$ python3 -q
>>> import numpy as np
>>> np.set_printoptions(suppress=True, linewidth=140)
>>> rd = lambda a: np.round(a, 3) + 0
>>> data = np.loadtxt("case13.csv", delimiter=",")
>>> data
array([[ 3., -1., -4., -6., -6.,  8.,  0., -8., -7.,  9., -9.,  8.],
       [-5., -8.,  1., -7., -1., -7., -7.,  8.,  0.,  1.,  5.,  1.],
       [ 8.,  0., -1., -4., -8., -3.,  5.,  1., -7.,  2., -2.,  6.],
       [-2., -6.,  3.,  3., -6.,  0., -1.,  6.,  3., -3., -1.,  9.],
       [-9., -3., -6.,  1.,  3., -6., -2.,  2., -7.,  7., -2., -6.],
       [ 9., -9.,  3.,  1., -9., -7.,  4.,  8.,  3.,  3., -2., -3.],
       [ 0., -3., -5.,  8.,  7., -6.,  4.,  4., -9., -6., -1.,  2.],
       [-6.,  6., -7., -9.,  1., -4., -9.,  5.,  3.,  5.,  9., -6.],
       [-4.,  9., -5.,  7., -7.,  0.,  4.,  1.,  4., -9.,  2.,  5.],
       [ 1.,  4., -5., -4., -3.,  6., -6.,  9.,  9.,  7.,  8.,  2.],
       [-8., -2.,  7., -5.,  5.,  2.,  8.,  8.,  9.,  6.,  3.,  1.],
       [ 5., -8., -8., -2., -8., -7.,  5.,  2.,  3.,  2., -1.,  9.]])
>>> f, r1 = data[1], data[0]
>>> f @ r1
np.float64(-111.0)
>>> pr = (f @ r1) / (f @ f) * f
>>> rd(r1 - pr)
array([ 1.313, -3.699, -3.663, -8.362, -6.337,  5.638, -2.362, -5.301, -7.   ,  9.337, -7.313,  8.337])
>>> rd(np.linalg.norm(f + r1) ** 2 + np.linalg.norm(f - r1) ** 2)
np.float64(1660.0)
>>> rng = np.random.default_rng(193633)
>>> labels = rng.permutation(12)
>>> out = data[:, labels] * rng.choice([-1, 1], 12)
>>> out
array([[-6., -9.,  9.,  3., -6.,  8.,  8.,  7.,  1., -8.,  0., -4.],
       [-7., -1., -5., -5., -1.,  1., -8., -0.,  8.,  7., -7.,  1.],
       [-4., -2.,  2.,  8., -8.,  6., -1.,  7., -0.,  3.,  5., -1.],
       [ 3.,  3.,  1., -2., -6.,  9., -6., -3.,  6., -0., -1.,  3.],
       [ 1., -7.,  2., -9.,  3., -6., -2.,  7.,  3.,  6., -2., -6.],
       [ 1., -3.,  2.,  9., -9., -3., -8., -3.,  9.,  7.,  4.,  3.],
       [ 8.,  6.,  1.,  0.,  7.,  2., -4.,  9.,  3.,  6.,  4., -5.],
       [-9., -5., -9., -6.,  1., -6., -5., -3., -6.,  4., -9., -7.],
       [ 7.,  9., -2., -4., -7.,  5., -1., -4., -9., -0.,  4., -5.],
       [-4., -7., -8.,  1., -3.,  2., -9., -9., -4., -6., -6., -5.],
       [-5., -6., -3., -8.,  5.,  1., -8., -9.,  2., -2.,  8.,  7.],
       [-2., -2.,  1.,  5., -8.,  9., -2., -3.,  8.,  7.,  5., -8.]])
>>> Uu, _, Vh = np.linalg.svd(data.T @ out)
>>> rd(np.linalg.lstsq(data, out)[0])
array([[ 0.,  0.,  0.,  1.,  0.,  0.,  0.,  0.,  0.,  0.,  0.,  0.],
       [ 0.,  0.,  0.,  0.,  0.,  0.,  0.,  0., -1.,  0.,  0.,  0.],
       [ 0.,  0.,  0.,  0.,  0.,  0.,  0.,  0.,  0.,  0.,  0.,  1.],
       [ 1.,  0.,  0.,  0.,  0.,  0.,  0.,  0.,  0.,  0.,  0.,  0.],
       [ 0.,  0.,  0.,  0.,  1.,  0.,  0.,  0.,  0.,  0.,  0.,  0.],
       [ 0.,  0.,  0.,  0.,  0.,  0.,  0.,  0.,  0., -1.,  0.,  0.],
       [ 0.,  0.,  0.,  0.,  0.,  0.,  0.,  0.,  0.,  0.,  1.,  0.],
       [ 0.,  0.,  0.,  0.,  0.,  0., -1.,  0.,  0.,  0.,  0.,  0.],
       [ 0.,  0.,  0.,  0.,  0.,  0.,  0., -1.,  0.,  0.,  0.,  0.],
       [ 0., -1.,  0.,  0.,  0.,  0.,  0.,  0.,  0.,  0.,  0.,  0.],
       [ 0.,  0., -1.,  0.,  0.,  0.,  0.,  0.,  0.,  0.,  0.,  0.],
       [ 0.,  0.,  0.,  0.,  0.,  1.,  0.,  0.,  0.,  0.,  0.,  0.]])
>>> labels
array([ 3,  9, 10,  0,  4, 11,  7,  8,  1,  5,  6,  2])
